$ python3 -q
>>> import numpy as np
>>> import numpy.linalg as la
>>> np.set_printoptions(precision=2, suppress=True, linewidth=160, legacy="1.25")
>>> def rnd(a):
...     return np.round(a, 2) + 0
... 
>>> m1 = np.array([[4, 6, 12, 3, 8, 6],
...     [6, 16, 12, 10, 9, 5],
...     [12, 12, 0, 7, 3, 8],
...     [3, 10, 7, 8, 2, 7],
...     [8, 9, 3, 2, 18, 7],
...     [6, 5, 8, 7, 7, 8]])
>>> G = m1.T @ m1
>>> G
array([[305, 396, 213, 238, 314, 275],
       [396, 642, 401, 395, 445, 385],
       [213, 401, 410, 274, 328, 266],
       [238, 395, 274, 275, 236, 250],
       [314, 445, 328, 236, 531, 313],
       [275, 385, 266, 250, 313, 287]])
>>> rnd(la.svd(m1, compute_uv=False) ** 2)
array([2045.14,  188.52,  156.43,   43.85,   10.64,    5.43])
>>> np.allclose(G, G.T)
True
>>> np.trace(G), (m1 ** 2).sum()
(2450, 2450)
>>> evals, V = la.eigvalsh(m1)
Traceback (most recent call last):
  File "<python-input-10>", line 1, in <module>
    evals, V = la.eigvalsh(m1)
    ^^^^^^^^
ValueError: too many values to unpack (expected 2)
>>> evals, V = la.eigh(m1)
>>> rnd(evals)
array([-12.51,  -2.33,   3.26,   6.62,  13.73,  45.22])
>>> rnd(la.svd(m1, compute_uv=False))
array([45.22, 13.73, 12.51,  6.62,  3.26,  2.33])
>>> rnd(evals.sum()), np.trace(m1)
(54.0, 54)
>>> rnd(la.eigvalsh(m1 @ m1))
array([   5.43,   10.64,   43.85,  156.43,  188.52, 2045.14])
>>> np.unique(evals.round(6) + 0, return_counts=True)[1]
array([1, 1, 1, 1, 1, 1])
>>> rnd(V.T @ m1 @ V)
array([[-12.51,   0.  ,   0.  ,   0.  ,   0.  ,   0.  ],
       [  0.  ,  -2.33,   0.  ,   0.  ,   0.  ,   0.  ],
       [  0.  ,   0.  ,   3.26,   0.  ,   0.  ,   0.  ],
       [  0.  ,   0.  ,   0.  ,   6.62,   0.  ,   0.  ],
       [  0.  ,   0.  ,   0.  ,   0.  ,  13.73,   0.  ],
       [  0.  ,   0.  ,   0.  ,   0.  ,   0.  ,  45.22]])
>>> F = np.load("block0.npy")
>>> F
array([[3., 1., 0., 0., 0., 0., 0., 0.],
       [0., 3., 1., 0., 0., 0., 0., 0.],
       [0., 0., 3., 1., 0., 0., 0., 0.],
       [0., 0., 0., 3., 1., 0., 0., 0.],
       [0., 0., 0., 0., 3., 1., 0., 0.],
       [0., 0., 0., 0., 0., 3., 1., 0.],
       [0., 0., 0., 0., 0., 0., 3., 1.],
       [0., 0., 0., 0., 0., 0., 0., 3.]])
>>> rnd(np.sort(la.eigvals(F)))
array([3., 3., 3., 3., 3., 3., 3., 3.])
>>> F @ F
array([[9., 6., 1., 0., 0., 0., 0., 0.],
       [0., 9., 6., 1., 0., 0., 0., 0.],
       [0., 0., 9., 6., 1., 0., 0., 0.],
       [0., 0., 0., 9., 6., 1., 0., 0.],
       [0., 0., 0., 0., 9., 6., 1., 0.],
       [0., 0., 0., 0., 0., 9., 6., 1.],
       [0., 0., 0., 0., 0., 0., 9., 6.],
       [0., 0., 0., 0., 0., 0., 0., 9.]])
>>> [int(la.matrix_rank(la.matrix_power(F, p))) for p in range(1, 9)]
[8, 8, 8, 8, 8, 8, 8, 8]
